% ipython --no-banner

In [1]: import numpy as np

In [2]: import numpy.linalg as la

In [3]: np.set_printoptions(suppress=True, linewidth=140)

In [4]: tidy = lambda a: np.round(a, 2) + 0

In [5]: B = np.array([[-1, -2, -2, -2, 2, 0, 2, 1, -2, 1, 2],
   ...:     [0, -1, -2, 1, 1, 1, -2, -2, -2, 2, -2],
   ...:     [0, 0, 2, 1, -1, 0, 1, 2, 0, 0, 1],
   ...:     [2, -1, 0, 0, 2, -2, 1, 1, 2, 2, 1],
   ...:     [1, 1, 1, -2, -1, 1, 1, 2, -2, -1, 1],
   ...:     [2, -2, 0, -1, -1, 1, 2, 2, -1, -1, 0],
   ...:     [2, 2, -2, -2, 0, -2, 0, 2, -1, 1, -2],
   ...:     [1, -1, -2, 2, -1, -1, 1, -2, 2, 0, 1],
   ...:     [0, 0, 1, 1, 1, 2, 2, -2, -2, 1, 0],
   ...:     [0, 2, 2, 1, 2, 2, 0, -1, -2, 0, 2],
   ...:     [0, 0, -2, 0, -1, 1, 2, -1, -1, 1, 1]])

In [6]: B[-1] = B[0]

In [7]: E = B + 0.02 * np.eye(11)

In [8]: E
Out[8]: 
array([[-0.98, -2.  , -2.  , -2.  ,  2.  ,  0.  ,  2.  ,  1.  , -2.  ,  1.  ,  2.  ],
       [ 0.  , -0.98, -2.  ,  1.  ,  1.  ,  1.  , -2.  , -2.  , -2.  ,  2.  , -2.  ],
       [ 0.  ,  0.  ,  2.02,  1.  , -1.  ,  0.  ,  1.  ,  2.  ,  0.  ,  0.  ,  1.  ],
       [ 2.  , -1.  ,  0.  ,  0.02,  2.  , -2.  ,  1.  ,  1.  ,  2.  ,  2.  ,  1.  ],
       [ 1.  ,  1.  ,  1.  , -2.  , -0.98,  1.  ,  1.  ,  2.  , -2.  , -1.  ,  1.  ],
       [ 2.  , -2.  ,  0.  , -1.  , -1.  ,  1.02,  2.  ,  2.  , -1.  , -1.  ,  0.  ],
       [ 2.  ,  2.  , -2.  , -2.  ,  0.  , -2.  ,  0.02,  2.  , -1.  ,  1.  , -2.  ],
       [ 1.  , -1.  , -2.  ,  2.  , -1.  , -1.  ,  1.  , -1.98,  2.  ,  0.  ,  1.  ],
       [ 0.  ,  0.  ,  1.  ,  1.  ,  1.  ,  2.  ,  2.  , -2.  , -1.98,  1.  ,  0.  ],
       [ 0.  ,  2.  ,  2.  ,  1.  ,  2.  ,  2.  ,  0.  , -1.  , -2.  ,  0.02,  2.  ],
       [-1.  , -2.  , -2.  , -2.  ,  2.  ,  0.  ,  2.  ,  1.  , -2.  ,  1.  ,  2.02]])

In [9]: tidy(la.norm(E, 2))
Out[9]: np.float64(8.57)

In [10]: la.norm(E, axis=1).argmax()
Out[10]: np.int64(10)

In [11]: E[1] @ E[0]
Out[11]: np.float64(1.96)

In [12]: tidy(la.norm(E, "nuc"))
Out[12]: np.float64(44.8)

In [13]: tidy(la.norm(E[1] - E[0]))
Out[13]: np.float64(7.42)

In [14]: tidy(la.norm(E[1], 1)), tidy(la.norm(E[1], np.inf))
Out[14]: (np.float64(15.98), np.float64(2.0))

In [15]: [round(float(x), 2) for x in la.svd(E, compute_uv=False)[:3]]
Out[15]: [8.57, 7.32, 7.07]

In [16]: np.argsort(-la.norm(E, axis=0).round(6), kind="stable")[:3]
Out[16]: array([8, 7, 2])

In [17]: left, sv, Vt = la.svd(E)

In [18]: tidy(sv)
Out[18]: array([8.57, 7.32, 7.07, 5.98, 4.53, 3.98, 2.91, 1.94, 1.79, 0.72, 0.  ])

In [19]: B = left[:, :10] @ np.diag(sv[:10]) @ Vt[:10]

In [20]: tidy(la.norm(E - B) / la.norm(E))
Out[20]: np.float64(0.0)

In [21]: tidy(np.abs(E - B).max())
Out[21]: np.float64(0.0)

In [22]: rng = np.random.default_rng(698)

In [23]: z = rng.permutation(11)

In [24]: z
Out[24]: array([ 2,  3,  0,  9, 10,  6,  5,  1,  7,  4,  8])

In [25]: B = E[z][:, z]

In [26]: np.diag(B)
Out[26]: array([ 2.02,  0.02, -0.98,  0.02,  2.02,  0.02,  1.02, -0.98, -1.98, -0.98, -1.98])

In [27]: tidy(np.trace(B))
Out[27]: np.float64(-1.78)

In [28]: tidy(la.det(B)), tidy(la.det(E[z]))
Out[28]: (np.float64(-425.53), np.float64(-425.53))

In [29]: f = np.array([5, 7, -9])

In [30]: tidy(np.correlate(E[5], E[2], "full"))
Out[30]: 
array([ 2.  , -2.  ,  0.  ,  3.  , -3.  , -0.98, -2.  ,  3.  ,  2.08,  0.98,  6.  , -4.04, -6.  ,  1.06,  7.04,  4.04, -3.02, -2.02,  0.  ,
        0.  ,  0.  ])

In [31]: M = np.load("layer3.npy")

In [32]: tidy(M)
Out[32]: 
array([[-75.64,  29.92,  24.21,  91.52],
       [-17.99,  10.37,   0.3 ,  23.2 ],
       [-13.07,   8.47,  -1.08,  17.2 ],
       [ -9.05,   6.77,  -1.92,  12.22],
       [ -9.04,   6.76,  -1.92,  12.2 ],
       [ -6.1 ,   5.34,  -2.25,   8.48],
       [ -1.85,   2.52,  -1.68,   2.83],
       [ -1.65,   2.34,  -1.59,   2.56],
       [  0.13,  -0.32,   0.25,  -0.24],
       [  1.2 ,  -4.63,   3.34,  -2.42],
       [  2.98, -10.09,   5.49,  -5.26],
       [  6.63, -16.57,   6.  , -10.09],
       [  7.01, -17.13,   5.96, -10.58],
       [  8.58, -19.3 ,   5.76, -12.55],
       [ 22.45, -34.48,   1.47, -29.3 ],
       [ 24.59, -36.52,   0.62, -31.85]])

In [33]: # null space of dimension 1

In [34]: cen = M - M.mean(axis=0)

In [35]: left, sv, Vt = la.svd(cen, full_matrices=False)

In [36]: (np.sign(left[:, 0]) == np.sign(left[0, 0])).astype(int)
Out[36]: array([1, 1, 1, 1, 1, 1, 1, 0, 0, 0, 0, 0, 0, 0, 0, 0])

In [37]: tidy(Vt[0] * np.sign(Vt[0, np.abs(Vt[0]).argmax()]))
Out[37]: array([-0.57,  0.41,  0.1 ,  0.71])

In [38]: tidy(sv)
Out[38]: array([151.52,  34.55,   7.94,   0.  ])

In [39]: tidy(sv ** 2 / (sv ** 2).sum())
Out[39]: array([0.95, 0.05, 0.  , 0.  ])

In [40]: gram = np.cov(M, rowvar=False)

In [41]: tidy(np.corrcoef(M.T))
Out[41]: 
array([[ 1.  , -0.87, -0.64, -1.  ],
       [-0.87,  1.  ,  0.23,  0.89],
       [-0.64,  0.23,  1.  ,  0.61],
       [-1.  ,  0.89,  0.61,  1.  ]])

In [42]: tidy(np.median(M, axis=0))
Out[42]: array([-0.76,  1.01,  0.46,  1.16])

In [43]: tidy(gram)
Out[43]: 
array([[ 498.45, -338.63,  -93.68, -619.81],
       [-338.63,  301.03,   26.26,  430.59],
       [ -93.68,   26.26,   42.56,  110.07],
       [-619.81,  430.59,  110.07,  772.36]])

In [44]: tidy(la.eigvalsh(gram)[::-1])
Out[44]: array([1530.59,   79.59,    4.21,    0.  ])

In [45]: tidy(np.corrcoef(M[:, 0], M[:, 3])[0, 1])
Out[45]: np.float64(-1.0)

In [46]: dist = la.norm(M[:, None] - M[None], axis=-1)

In [47]: np.flatnonzero(dist[3] < dist.mean() / 2)
Out[47]: array([1, 2, 3, 4, 5, 6, 7, 8])

In [48]: (dist + 1e9 * np.eye(16)).round(6).argmin(axis=1)
Out[48]: array([ 1,  2,  3,  4,  3,  4,  7,  6,  7,  8,  9, 12, 11, 12, 15, 14])

In [49]: dist.mean(axis=1).argmax()
Out[49]: np.int64(0)

In [50]: cen = M - M.mean(axis=0)

In [51]: vecs = la.svd(cen)[2][:3]

In [52]: B = cen - cen @ vecs.T @ vecs

In [53]: tidy(B.std(axis=0))
Out[53]: array([0., 0., 0., 0.])

In [54]: tidy(np.cov(cen @ vecs.T, rowvar=False))
Out[54]: 
array([[1530.59,    0.  ,    0.  ],
       [   0.  ,   79.59,    0.  ],
       [   0.  ,    0.  ,    4.21]])

In [55]: tidy(np.diag(vecs.T @ vecs))
Out[55]: array([0.39, 1.  , 0.97, 0.64])

In [56]: tidy((cen @ vecs.T).std(axis=0))
Out[56]: array([37.88,  8.64,  1.99])

In [57]: la.norm(B, axis=1).round(6).argmax()
Out[57]: np.int64(0)

In [58]: F = np.loadtxt("mat.csv", delimiter=",")

In [59]: F
Out[59]: 
array([[ 0.41,  1.86,  0.42, -1.88, -0.03, -0.6 ,  0.74, -0.86,  1.72],
       [ 0.72,  3.45,  0.08, -2.45, -0.79, -2.2 , -0.48, -0.01,  4.51],
       [ 0.64,  3.58,  0.69, -3.45, -0.17, -1.02,  1.52, -2.05,  3.28],
       [-0.07, -0.1 , -0.41,  1.18, -0.44, -0.97, -1.83,  2.05,  1.01],
       [ 1.19,  3.83,  1.59, -6.12,  0.67,  0.65,  4.57, -5.95,  1.35],
       [ 0.37,  0.11,  1.23, -2.37,  0.93,  1.78,  3.33, -4.01, -2.05],
       [-1.58, -5.47, -1.27,  6.65, -0.19,  1.  , -3.38,  5.05, -4.05],
       [ 0.44,  3.53, -0.51, -1.34, -1.07, -2.86, -2.24,  2.1 ,  5.57],
       [-0.46, -3.16,  0.47,  1.35,  1.09,  3.04,  2.2 , -2.04, -5.53],
       [ 0.3 ,  1.69, -0.08, -0.62, -0.54, -1.47, -1.2 ,  0.97,  2.81],
       [-0.54, -3.34,  0.37,  0.97,  1.15,  3.03,  2.15, -1.93, -5.57],
       [ 1.57,  5.61,  1.85, -7.8 ,  0.61,  0.13,  5.01, -7.03,  2.85],
       [-0.5 , -3.37, -0.16,  2.48,  0.69,  1.97,  0.44,  0.08, -4.53],
       [ 1.17,  5.16,  0.97, -5.34, -0.09, -1.6 ,  1.88, -3.2 ,  5.15],
       [-1.08, -5.39, -0.38,  4.17,  0.63,  2.91, -0.09,  1.1 , -6.13],
       [ 0.52,  0.21,  1.34, -3.57,  1.51,  2.87,  5.19, -6.07, -3.55],
       [ 0.64,  1.9 ,  0.69, -3.03,  0.42,  0.49,  2.41, -2.91,  0.57],
       [-0.85, -3.63, -0.53,  3.5 ,  0.23,  1.35, -1.35,  2.04, -3.42],
       [-1.  , -2.11, -1.76,  5.36, -1.48, -2.1 , -5.76,  6.92,  1.66],
       [-0.33, -2.06, -0.23,  1.78,  0.16,  0.68, -0.65,  0.88, -1.62],
       [ 0.17,  1.63, -0.1 , -0.53, -0.49, -1.34, -1.05,  1.02,  2.65],
       [ 0.17,  1.69, -0.36, -0.45, -0.7 , -1.48, -0.99,  0.93,  2.55],
       [-1.67, -5.42, -1.82,  7.71, -0.66, -0.08, -5.39,  7.08, -2.85],
       [-0.47, -0.27, -1.64,  3.56, -1.62, -2.5 , -4.93,  6.11,  3.23],
       [-1.07, -3.56, -1.08,  4.69, -0.32,  0.38, -2.92,  3.99, -2.16],
       [-1.53, -5.61, -1.96,  7.99, -0.76, -0.01, -5.17,  7.05, -2.88],
       [ 0.39,  0.1 ,  0.91, -2.39,  1.17,  1.88,  3.5 , -3.86, -2.28],
       [ 0.77,  5.21, -0.13, -2.94, -1.37, -3.61, -1.49,  0.96,  7.35],
       [ 0.73,  3.61,  0.72, -3.55, -0.07, -1.06,  1.27, -2.04,  3.44],
       [-1.09, -3.79, -1.02,  4.92, -0.38,  0.35, -2.88,  3.88, -2.08],
       [-1.4 , -3.97, -2.15,  7.32, -1.4 , -1.75, -6.51,  7.95, -0.19],
       [-0.62, -3.5 , -0.09,  2.35,  0.57,  2.04,  0.42,  0.06, -4.76],
       [-1.36, -3.73, -1.71,  5.86, -0.66, -0.65, -4.77,  6.12, -1.29],
       [-0.57, -0.28, -1.54,  3.66, -1.39, -2.68, -5.16,  5.97,  3.1 ],
       [-0.35, -1.87, -0.32,  1.67,  0.05,  0.61, -0.55,  0.96, -1.75],
       [ 0.69,  5.2 , -0.61, -1.98, -1.63, -4.52, -3.26,  3.09,  8.42],
       [ 0.47,  0.32,  0.99, -2.51,  1.  ,  1.77,  3.48, -4.02, -2.2 ]])

In [60]: gram = np.cov(F, rowvar=False)

In [61]: np.argsort(-F.std(axis=0).round(6), kind="stable")
Out[61]: array([3, 7, 8, 1, 6, 5, 2, 4, 0])

In [62]: tidy(np.polyfit(F[:, 4], F[:, 6], 1))
Out[62]: array([ 3.1, -0.2])

In [63]: gram.shape
Out[63]: (9, 9)

In [64]: np.argwhere(np.triu(np.abs(np.corrcoef(F.T)) > 0.8, 1))
Out[64]: 
array([[0, 1],
       [0, 2],
       [0, 3],
       [1, 3],
       [1, 8],
       [2, 3],
       [2, 6],
       [2, 7],
       [3, 6],
       [3, 7],
       [4, 5],
       [4, 6],
       [5, 8],
       [6, 7]])

In [65]: tidy(np.corrcoef(F[:, 4], F[:, 6])[0, 1])
Out[65]: np.float64(0.84)

In [66]: tidy(la.eigvalsh(gram)[::-1])
Out[66]: array([50.54, 25.85,  0.02,  0.01,  0.01,  0.01,  0.01,  0.  ,  0.  ])

In [67]: A = np.loadtxt("test4.csv", delimiter=",")

In [68]: A
Out[68]: 
array([[-2.,  1.,  1.,  1.,  1.,  1.,  1.,  1.,  1.,  1.,  1.],
       [ 1., -2.,  1.,  1.,  1.,  1.,  1.,  1.,  1.,  1.,  1.],
       [ 1.,  1., -2.,  1.,  1.,  1.,  1.,  1.,  1.,  1.,  1.],
       [ 1.,  1.,  1., -2.,  1.,  1.,  1.,  1.,  1.,  1.,  1.],
       [ 1.,  1.,  1.,  1., -2.,  1.,  1.,  1.,  1.,  1.,  1.],
       [ 1.,  1.,  1.,  1.,  1., -2.,  1.,  1.,  1.,  1.,  1.],
       [ 1.,  1.,  1.,  1.,  1.,  1., -2.,  1.,  1.,  1.,  1.],
       [ 1.,  1.,  1.,  1.,  1.,  1.,  1., -2.,  1.,  1.,  1.],
       [ 1.,  1.,  1.,  1.,  1.,  1.,  1.,  1., -2.,  1.,  1.],
       [ 1.,  1.,  1.,  1.,  1.,  1.,  1.,  1.,  1., -2.,  1.],
       [ 1.,  1.,  1.,  1.,  1.,  1.,  1.,  1.,  1.,  1., -2.]])

In [69]: ev, vecs = la.eigh(A)

In [70]: tidy(vecs.T @ A @ vecs)
Out[70]: 
array([[-3.,  0.,  0.,  0.,  0.,  0.,  0.,  0.,  0.,  0.,  0.],
       [ 0., -3.,  0.,  0.,  0.,  0.,  0.,  0.,  0.,  0.,  0.],
       [ 0.,  0., -3.,  0.,  0.,  0.,  0.,  0.,  0.,  0.,  0.],
       [ 0.,  0.,  0., -3.,  0.,  0.,  0.,  0.,  0.,  0.,  0.],
       [ 0.,  0.,  0.,  0., -3.,  0.,  0.,  0.,  0.,  0.,  0.],
       [ 0.,  0.,  0.,  0.,  0., -3.,  0.,  0.,  0.,  0.,  0.],
       [ 0.,  0.,  0.,  0.,  0.,  0., -3.,  0.,  0.,  0.,  0.],
       [ 0.,  0.,  0.,  0.,  0.,  0.,  0., -3.,  0.,  0.,  0.],
       [ 0.,  0.,  0.,  0.,  0.,  0.,  0.,  0., -3.,  0.,  0.],
       [ 0.,  0.,  0.,  0.,  0.,  0.,  0.,  0.,  0., -3.,  0.],
       [ 0.,  0.,  0.,  0.,  0.,  0.,  0.,  0.,  0.,  0.,  8.]])

In [71]: (ev > 1e-8).sum(), (ev < -1e-8).sum()
Out[71]: (np.int64(1), np.int64(10))

In [72]: tidy(la.svd(A, compute_uv=False))
Out[72]: array([8., 3., 3., 3., 3., 3., 3., 3., 3., 3., 3.])

In [73]: vec = np.array([0, 1, 3, 0, 3, 3, 2, 3, 2, 2, 2])

In [74]: rhs = A @ vec

In [75]: c, lr = np.zeros(11), 1 / la.norm(A, 2) ** 2

In [76]: for i in range(8):
    ...:     c -= lr * A.T @ (A @ c - rhs)
    ...:     if i % 2 == 0: print(i, round(la.norm(A @ c - rhs), 2))
    ...: 
0 9.26
2 6.84
4 5.05
6 3.73

In [77]: tidy(la.cond(A))
Out[77]: np.float64(2.67)
